% ipython --no-banner

In [1]: import numpy as np

In [2]: from numpy import linalg as LA

In [3]: np.set_printoptions(precision=2, suppress=True, linewidth=160, sign=" ")

In [4]: tidy = lambda a: np.round(a, 2) + 0

In [5]: m1 = np.array([[3, 2, 8], [3, 4, 16], [5, 0, 0], [3, 1, 4]])

In [6]: m1
Out[6]: 
array([[  3,   2,   8],
       [  3,   4,  16],
       [  5,   0,   0],
       [  3,   1,   4]])

In [7]: # null space of dimension 1

In [8]: rank = LA.matrix_rank(m1)

In [9]: rank
Out[9]: np.int64(2)

In [10]: null = LA.svd(m1)[2][rank:].T

In [11]: [int(LA.matrix_rank(m1[:i])) for i in range(1, len(m1) + 1)]
Out[11]: [1, 2, 2, 2]

In [12]: tidy(null @ null.T)
Out[12]: 
array([[ 0.  ,  0.  ,  0.  ],
       [ 0.  ,  0.94, -0.24],
       [ 0.  , -0.24,  0.06]])

In [13]: null.shape
Out[13]: (3, 1)

In [14]: np.allclose(m1 @ null, 0)
Out[14]: True

In [15]: [int(LA.matrix_rank(m1[:, :j + 1])) for j in range(3)]
Out[15]: [1, 2, 2]

In [16]: feats = np.array([[2, 5, -2], [5, 22, 0], [-2, 0, 11]])

In [17]: feats
Out[17]: 
array([[ 2,  5, -2],
       [ 5, 22,  0],
       [-2,  0, 11]])

In [18]: gram = feats.T @ feats

In [19]: np.diag(gram)
Out[19]: array([  33,  509,  125])

In [20]: tidy(LA.svd(feats, compute_uv=False) ** 2)
Out[20]: array([ 538.14,  128.65,    0.21])

In [21]: gram
Out[21]: 
array([[ 33, 120, -26],
       [120, 509, -10],
       [-26, -10, 125]])

In [22]: np.trace(gram), (feats ** 2).sum()
Out[22]: (np.int64(667), np.int64(667))

In [23]: W1 = np.array([[2, 2], [-2, 1], [-2, -1]])

In [24]: beta = np.array([-2, 2])

In [25]: H = np.maximum(feats @ W1 + beta, 0)

In [26]: LA.matrix_rank(H)
Out[26]: np.int64(1)

In [27]: (H > 0).astype(int)
Out[27]: 
array([[ 0,  1],
       [ 0,  1],
       [ 0,  0]])

In [28]: Z = np.array([[-2, 0, 3], [0, 2, 1]])

In [29]: H @ Z
Out[29]: 
array([[  0,  26,  13],
       [  0,  68,  34],
       [  0,   0,   0]])

In [30]: np.einsum("ij,ji->", feats, feats)
Out[30]: np.int64(667)

In [31]: X = np.array([[0, 0, 0],
    ...:     [0, 0, 0],
    ...:     [0, 0, 0],
    ...:     [6, 5, 8],
    ...:     [4, 3, 1],
    ...:     [0, 0, 0],
    ...:     [2, 3, 3],
    ...:     [2, 3, 3],
    ...:     [4, 3, 1],
    ...:     [2, 2, 7],
    ...:     [6, 5, 8],
    ...:     [0, 0, 0],
    ...:     [0, 0, 0],
    ...:     [2, 2, 7],
    ...:     [0, 0, 0],
    ...:     [0, 0, 0],
    ...:     [0, 0, 0],
    ...:     [6, 5, 8],
    ...:     [0, 0, 0],
    ...:     [2, 2, 7],
    ...:     [0, 0, 0]])

In [32]: # rows 0 and 1 are equal

In [33]: gram = np.cov(X, rowvar=False)

In [34]: tidy(gram)
Out[34]: 
array([[  4.91,   4.07,   5.76],
       [  4.07,   3.56,   5.14],
       [  5.76,   5.14,  11.26]])

In [35]: gram.shape
Out[35]: (3, 3)

In [36]: dist = LA.norm(X[:, None] - X[None], axis=-1)

In [37]: dist[2].round(6).argsort(kind="stable")[:4]
Out[37]: array([ 0,  1,  2,  5])

In [38]: tidy(dist[:5, :5])
Out[38]: 
array([[  0.  ,   0.  ,   0.  ,  11.18,   5.1 ],
       [  0.  ,   0.  ,   0.  ,  11.18,   5.1 ],
       [  0.  ,   0.  ,   0.  ,  11.18,   5.1 ],
       [ 11.18,  11.18,  11.18,   0.  ,   7.55],
       [  5.1 ,   5.1 ,   5.1 ,   7.55,   0.  ]])

In [39]: LA.matrix_rank(dist ** 2)
Out[39]: np.int64(5)

In [40]: (dist + 1e9 * np.eye(21)).round(6).argmin(axis=1)
Out[40]: array([  1,   0,   0,  10,   8,   0,   7,   6,   4,  13,   3,   0,   0,   9,   0,   0,   0,   3,   0,   9,   0])

In [41]: dist.mean(axis=1).argmax()
Out[41]: np.int64(3)

In [42]: tidy(LA.norm(X - X.mean(axis=0), axis=1))
Out[42]: array([ 3.43,  3.43,  3.43,  7.75,  3.1 ,  3.43,  1.53,  1.53,  3.1 ,  4.51,  7.75,  3.43,  3.43,  4.51,  3.43,  3.43,  3.43,  7.75,  3.43,  4.51,  3.43])

In [43]: hat = X @ LA.solve(X.T @ X, X.T)

In [44]: tidy(hat @ X[:, 0])
Out[44]: array([ 0.,  0.,  0.,  6.,  4.,  0.,  2.,  2.,  4.,  2.,  6.,  0.,  0.,  2.,  0.,  0.,  0.,  6.,  0.,  2.,  0.])

In [45]: tidy(np.diag(hat))
Out[45]: array([ 0.  ,  0.  ,  0.  ,  0.24,  0.29,  0.  ,  0.5 ,  0.5 ,  0.29,  0.24,  0.24,  0.  ,  0.  ,  0.24,  0.  ,  0.  ,  0.  ,  0.24,  0.  ,  0.24,  0.  ])

In [46]: data = np.array([[-3, 1, 1], [-3, 1, 1]])

In [47]: data
Out[47]: 
array([[-3,  1,  1],
       [-3,  1,  1]])

In [48]: # row 1 repeats row 0

In [49]: tidy(data @ LA.pinv(data) @ data)
Out[49]: 
array([[-3.,  1.,  1.],
       [-3.,  1.,  1.]])

In [50]: LA.lstsq(data[:-1].T, data[-1])[2]
Out[50]: np.int32(1)

In [51]: x = np.array([7, -2, 4])

In [52]: h = np.maximum(feats @ x, 0)

In [53]: np.maximum(feats @ (3 * x), 0)
Out[53]: array([  0,   0,  90])

In [54]: Uu, sig, Vh = LA.svd(data)

In [55]: tidy(sig)
Out[55]: array([ 4.69,  0.  ])

In [56]: B = Uu[:, :1] @ np.diag(sig[:1]) @ Vh[:1]

In [57]: LA.matrix_rank(B)
Out[57]: np.int64(1)

In [58]: tidy(np.abs(data - B).max())
Out[58]: np.float64(0.0)

In [59]: tidy(LA.norm(data - B, 2)), tidy(sig[1])
Out[59]: (np.float64(0.0), np.float64(0.0))

In [60]: LA.matrix_rank(data, rtol=0.05)
Out[60]: np.int64(1)

In [61]: tidy(B)
Out[61]: 
array([[-3.,  1.,  1.],
       [-3.,  1.,  1.]])
